% ipython --no-banner

In [1]: import numpy as np

In [2]: import numpy.linalg as la

In [3]: np.set_printoptions(suppress=True, linewidth=160)

In [4]: arr = np.array([[-1.0, 1.0, 1.0, -1.0],
   ...:     [-2.0, 2.0, 2.0, -2.0],
   ...:     [-1.0, 1.0, 1.0, -1.0],
   ...:     [-1.0, 1.0, 1.0, -1.0]])

In [5]: arr
Out[5]: 
array([[-1.,  1.,  1., -1.],
       [-2.,  2.,  2., -2.],
       [-1.,  1.,  1., -1.],
       [-1.,  1.,  1., -1.]])

In [6]: # column 2 repeats column 1

In [7]: rng = np.random.default_rng(362)

In [8]: z = rng.permutation(4)

In [9]: z
Out[9]: array([2, 0, 3, 1])

In [10]: other = arr[z][:, z]

In [11]: np.diag(other)
Out[11]: array([ 1., -1., -1.,  2.])

In [12]: np.allclose(other, arr)
Out[12]: False

In [13]: u = np.array([-1, 1])

In [14]: np.cross(arr[2, :3], arr[3, :3])
Out[14]: array([0., 0., 0.])

In [15]: np.correlate(arr[2], arr[3], "full")
Out[15]: array([ 1., -2., -1.,  4., -1., -2.,  1.])

In [16]: E = np.load("a.npy")

In [17]: E
Out[17]: 
array([[-11,   0,   7,   4,   6,  -9, -11,  -9],
       [-12,  -1,   6,   3,   5, -10, -12, -10],
       [-11,   0,   7,   4,   6,  -9, -11,  -9],
       [ -6,   5,  12,   9,  11,  -4,  -6,  -4],
       [-10,   1,   8,   5,   7,  -8, -10,  -8]])

In [18]: U, sv, Vh = la.svd(E)

In [19]: np.argmax(sv[:-1] / (sv[1:] + 1e-6)) + 1
Out[19]: np.int64(2)

In [20]: other = U[:, :2] @ np.diag(sv[:2]) @ Vh[:2]

In [21]: round(np.abs(E - other).max(), 2)
Out[21]: np.float64(0.0)

In [22]: la.matrix_rank(E, rtol=0.05)
Out[22]: np.int64(2)

In [23]: other.round(2) + 0
Out[23]: 
array([[-11.,   0.,   7.,   4.,   6.,  -9., -11.,  -9.],
       [-12.,  -1.,   6.,   3.,   5., -10., -12., -10.],
       [-11.,   0.,   7.,   4.,   6.,  -9., -11.,  -9.],
       [ -6.,   5.,  12.,   9.,  11.,  -4.,  -6.,  -4.],
       [-10.,   1.,   8.,   5.,   7.,  -8., -10.,  -8.]])

In [24]: round(la.norm(E - other, 2), 2), round(sv[2], 2)
Out[24]: (np.float64(0.0), np.float64(0.0))

In [25]: la.matrix_rank(other)
Out[25]: np.int64(2)

In [26]: T = np.stack([E, 5 * E, E[::-1]])

In [27]: T.sum(axis=0)
Out[27]: 
array([[-76,   1,  50,  29,  43, -62, -76, -62],
       [-78,  -1,  48,  27,  41, -64, -78, -64],
       [-77,   0,  49,  28,  42, -63, -77, -63],
       [-48,  29,  78,  57,  71, -34, -48, -34],
       [-71,   6,  55,  34,  48, -57, -71, -57]])

In [28]: np.round(la.norm(T, axis=(1, 2)), 2)
Out[28]: array([ 50.11, 250.55,  50.11])

In [29]: la.matrix_rank(T)
Out[29]: array([2, 2, 2])

In [30]: la.matrix_rank(T.reshape(3, -1))
Out[30]: np.int64(2)

In [31]: T.shape
Out[31]: (3, 5, 8)

In [32]: other = E[0, 0] * E[1:] - np.outer(E[1:, 0], E[0])

In [33]: other
Out[33]: 
array([[  0,  11,  18,  15,  17,   2,   0,   2],
       [  0,   0,   0,   0,   0,   0,   0,   0],
       [  0, -55, -90, -75, -85, -10,   0, -10],
       [  0, -11, -18, -15, -17,  -2,   0,  -2]])

In [34]: la.matrix_rank(other), la.matrix_rank(E)
Out[34]: (np.int64(1), np.int64(2))

In [35]: np.round(E[:, 0] / E[0, 0], 2)
Out[35]: array([1.  , 1.09, 1.  , 0.55, 0.91])

In [36]: la.cond(E) > 100
Out[36]: np.True_

In [37]: [round(float(x), 2) for x in la.svd(E, compute_uv=False)[:3]]
Out[37]: [48.44, 12.83, 0.0]

In [38]: U, sv, Vh = la.svd(E)

In [39]: vecs = Vh[:(sv > 1e-8).sum()]

In [40]: x = E[3] + 4 * E[2] + rng.integers(2) * np.eye(8)[2]

In [41]: x
Out[41]: array([-50.,   5.,  40.,  25.,  35., -40., -50., -40.])

In [42]: np.round(np.diag(vecs.T @ vecs), 2)
Out[42]: array([0.28, 0.14, 0.35, 0.23, 0.3 , 0.21, 0.28, 0.21])

In [43]: np.round(vecs.T @ vecs, 2) + 0
Out[43]: 
array([[ 0.28,  0.07, -0.06,  0.  , -0.04,  0.24,  0.28,  0.24],
       [ 0.07,  0.14,  0.19,  0.17,  0.18,  0.08,  0.07,  0.08],
       [-0.06,  0.19,  0.35,  0.28,  0.32, -0.01, -0.06, -0.01],
       [ 0.  ,  0.17,  0.28,  0.23,  0.26,  0.03,  0.  ,  0.03],
       [-0.04,  0.18,  0.32,  0.26,  0.3 ,  0.  , -0.04,  0.  ],
       [ 0.24,  0.08, -0.01,  0.03,  0.  ,  0.21,  0.24,  0.21],
       [ 0.28,  0.07, -0.06,  0.  , -0.04,  0.24,  0.28,  0.24],
       [ 0.24,  0.08, -0.01,  0.03,  0.  ,  0.21,  0.24,  0.21]])

In [44]: data = np.array([[-1, 2, -5, 2, 3, -5],
    ...:     [0, -2, -1, 1, 3, -2],
    ...:     [0, 0, 0, -5, -4, 2],
    ...:     [0, 0, 0, 0, -1, -3],
    ...:     [0, 0, 0, 0, -1, 3],
    ...:     [0, 0, 0, 0, 0, -5]])

In [45]: data
Out[45]: 
array([[-1,  2, -5,  2,  3, -5],
       [ 0, -2, -1,  1,  3, -2],
       [ 0,  0,  0, -5, -4,  2],
       [ 0,  0,  0,  0, -1, -3],
       [ 0,  0,  0,  0, -1,  3],
       [ 0,  0,  0,  0,  0, -5]])

In [46]: other = data + rng.integers(-2, 3, (6, 5)) @ rng.integers(-2, 3, (5, 6))

In [47]: other
Out[47]: 
array([[  2,   1,  -4,   4,   4,   5],
       [  1,  -3,   0,  -1,  -4,   4],
       [  6,   6,  -8,  -6,   2,  -6],
       [ -3,  -2,   7,   5,   0, -11],
       [  9,   4,  -4,   3,   5,   1],
       [  0,   1,  -2,   1,   6,  -5]])

In [48]: la.matrix_rank(other - data, tol=1e-8)
Out[48]: np.int64(5)

In [49]: np.abs(other - data).sum(axis=1)
Out[49]: array([18, 18, 35, 26, 28, 10])

In [50]: other - data
Out[50]: 
array([[ 3, -1,  1,  2,  1, 10],
       [ 1, -1,  1, -2, -7,  6],
       [ 6,  6, -8, -1,  6, -8],
       [-3, -2,  7,  5,  1, -8],
       [ 9,  4, -4,  3,  6, -2],
       [ 0,  1, -2,  1,  6,  0]])

In [51]: round(la.det(data), 2)
Out[51]: np.float64(0.0)

In [52]: assert data == data.T
---------------------------------------------------------------------------
ValueError                                Traceback (most recent call last)
Cell In[52], line 1
----> 1 assert data == data.T

ValueError: The truth value of an array with more than one element is ambiguous. Use a.any() or a.all()

In [53]: np.trace(data)
Out[53]: np.int64(-9)

In [54]: round(float(np.abs(la.eigvals(data)).max()), 2)
Out[54]: 5.0

In [55]: A = np.array([[1.8, 7.5, -0.8, -1.7],
    ...:     [-0.5, 2.0, 2.0, 0.3],
    ...:     [-0.2, 3.5, 0.8, 0.7],
    ...:     [-1.4, 5.0, 1.1, -1.2],
    ...:     [1.1, -1.0, 0.4, 0.0],
    ...:     [-1.0, 6.0, 0.4, -0.1],
    ...:     [-1.4, -2.5, 1.6, 1.2],
    ...:     [-0.9, -4.0, 1.4, 0.2]])

In [56]: A
Out[56]: 
array([[ 1.8,  7.5, -0.8, -1.7],
       [-0.5,  2. ,  2. ,  0.3],
       [-0.2,  3.5,  0.8,  0.7],
       [-1.4,  5. ,  1.1, -1.2],
       [ 1.1, -1. ,  0.4,  0. ],
       [-1. ,  6. ,  0.4, -0.1],
       [-1.4, -2.5,  1.6,  1.2],
       [-0.9, -4. ,  1.4,  0.2]])

In [57]: U, sv, Vh = la.svd(arr)

In [58]: vecs = Vh[:(sv > 1e-8).sum()]

In [59]: x = arr[0] + 4 * arr[2] + rng.integers(2) * np.eye(4)[3]

In [60]: x
Out[60]: array([-5.,  5.,  5., -4.])

In [61]: round(la.norm(x - vecs.T @ vecs @ x), 2)
Out[61]: np.float64(0.87)

In [62]: la.matrix_rank(np.vstack([arr, x]))
Out[62]: np.int64(2)

In [63]: np.round(vecs.T @ vecs, 2)
Out[63]: 
array([[ 0.25, -0.25, -0.25,  0.25],
       [-0.25,  0.25,  0.25, -0.25],
       [-0.25,  0.25,  0.25, -0.25],
       [ 0.25, -0.25, -0.25,  0.25]])

In [64]: np.allclose(vecs.T @ vecs @ x, x)
Out[64]: False

In [65]: m1 = np.array([[-0.95, 0.19, 0.65, -0.32, -0.54, -1.41, 1.99, -0.42],
    ...:     [-0.8, -0.5, 0.3, -0.3, -1.1, 1.1, -0.2, -1.8],
    ...:     [-0.9, 0.2, 0.7, -0.3, -0.5, -1.4, 2.0, -0.4],
    ...:     [0.5, 0.1, -1.0, -0.1, 0.0, -0.6, -1.1, 0.4]])

In [66]: m1
Out[66]: 
array([[-0.95,  0.19,  0.65, -0.32, -0.54, -1.41,  1.99, -0.42],
       [-0.8 , -0.5 ,  0.3 , -0.3 , -1.1 ,  1.1 , -0.2 , -1.8 ],
       [-0.9 ,  0.2 ,  0.7 , -0.3 , -0.5 , -1.4 ,  2.  , -0.4 ],
       [ 0.5 ,  0.1 , -1.  , -0.1 ,  0.  , -0.6 , -1.1 ,  0.4 ]])

In [67]: other = m1 + rng.integers(-2, 3, (4, 3)) @ rng.integers(-2, 3, (3, 8))

In [68]: other.round(2)
Out[68]: 
array([[ 2.05, -1.81,  2.65, -1.32, -3.54, -3.41,  0.99,  1.58],
       [-4.8 ,  1.5 ,  0.3 ,  3.7 ,  0.9 ,  1.1 , -2.2 , -1.8 ],
       [ 5.1 , -5.8 , -1.3 , -2.3 , -0.5 , -3.4 ,  2.  , -2.4 ],
       [ 1.5 ,  1.1 ,  0.  , -3.1 , -2.  ,  0.4 ,  0.9 ,  1.4 ]])

In [69]: np.round(la.svd(other - m1, compute_uv=False), 2) + 0
Out[69]: array([11.47,  6.3 ,  4.34,  0.  ])

In [70]: la.matrix_rank(other - m1, tol=1e-8)
Out[70]: np.int64(3)

In [71]: np.round(other - m1, 2)
Out[71]: 
array([[ 3., -2.,  2., -1., -3., -2., -1.,  2.],
       [-4.,  2.,  0.,  4.,  2.,  0., -2.,  0.],
       [ 6., -6., -2., -2.,  0., -2.,  0., -2.],
       [ 1.,  1.,  1., -3., -2.,  1.,  2.,  1.]])

In [72]: feats = np.load("block18.npy")

In [73]: feats
Out[73]: 
array([[ 0.,  0.,  0.,  0.,  2.,  1., -3.],
       [ 0.,  0.,  0.,  0.,  0.,  0., -3.],
       [ 0.,  0.,  0.,  0.,  1., -3., -2.],
       [ 0.,  0.,  0.,  0., -3.,  1.,  1.],
       [ 2.,  0.,  1., -3.,  0.,  0.,  0.],
       [ 1.,  0., -3.,  1.,  0.,  0.,  0.],
       [-3., -3., -2.,  1.,  0.,  0.,  0.]])

In [74]: round(la.eigvalsh(feats).min(), 2)
Out[74]: np.float64(-5.64)

In [75]: [round(float(la.det(feats[:i, :i])), 2) + 0 for i in range(1, 8)]
Out[75]: [0.0, 0.0, 0.0, 0.0, 0.0, 0.0, 0.0]

In [76]: la.cond(feats) > 100
Out[76]: np.True_

In [77]: la.matrix_rank(feats, rtol=0.1)
Out[77]: np.int64(6)

In [78]: round(float(la.norm(feats, 2) / la.norm(feats)), 2)
Out[78]: 0.58

In [79]: ev, vecs = la.eigh(feats)

In [80]: x = np.array([-2, 1, -2, 1, 0, 0, -2])

In [81]: round(x @ feats @ x / (x @ x), 2), round(float(ev[0]), 2), np.round(ev[-1], 2)
Out[81]: (np.float64(-2.29), -5.64, np.float64(5.64))

In [82]: np.round(la.eigvalsh(feats[1:, 1:]), 2)
Out[82]: array([-4.86, -2.62, -1.89,  1.89,  2.62,  4.86])

In [83]: np.round(vecs * np.maximum(ev, 0) @ vecs.T, 2) + 0
Out[83]: 
array([[ 1.51,  0.86,  0.11, -0.7 ,  1.  ,  0.5 , -1.5 ],
       [ 0.86,  1.11,  0.52,  0.08,  0.  ,  0.  , -1.5 ],
       [ 0.11,  0.52,  1.67, -0.65,  0.5 , -1.5 , -1.  ],
       [-0.7 ,  0.08, -0.65,  1.36, -1.5 ,  0.5 ,  0.5 ],
       [ 1.  ,  0.  ,  0.5 , -1.5 ,  1.73, -0.26, -0.67],
       [ 0.5 ,  0.  , -1.5 ,  0.5 , -0.26,  1.62,  0.21],
       [-1.5 , -1.5 , -1.  ,  0.5 , -0.67,  0.21,  2.29]])
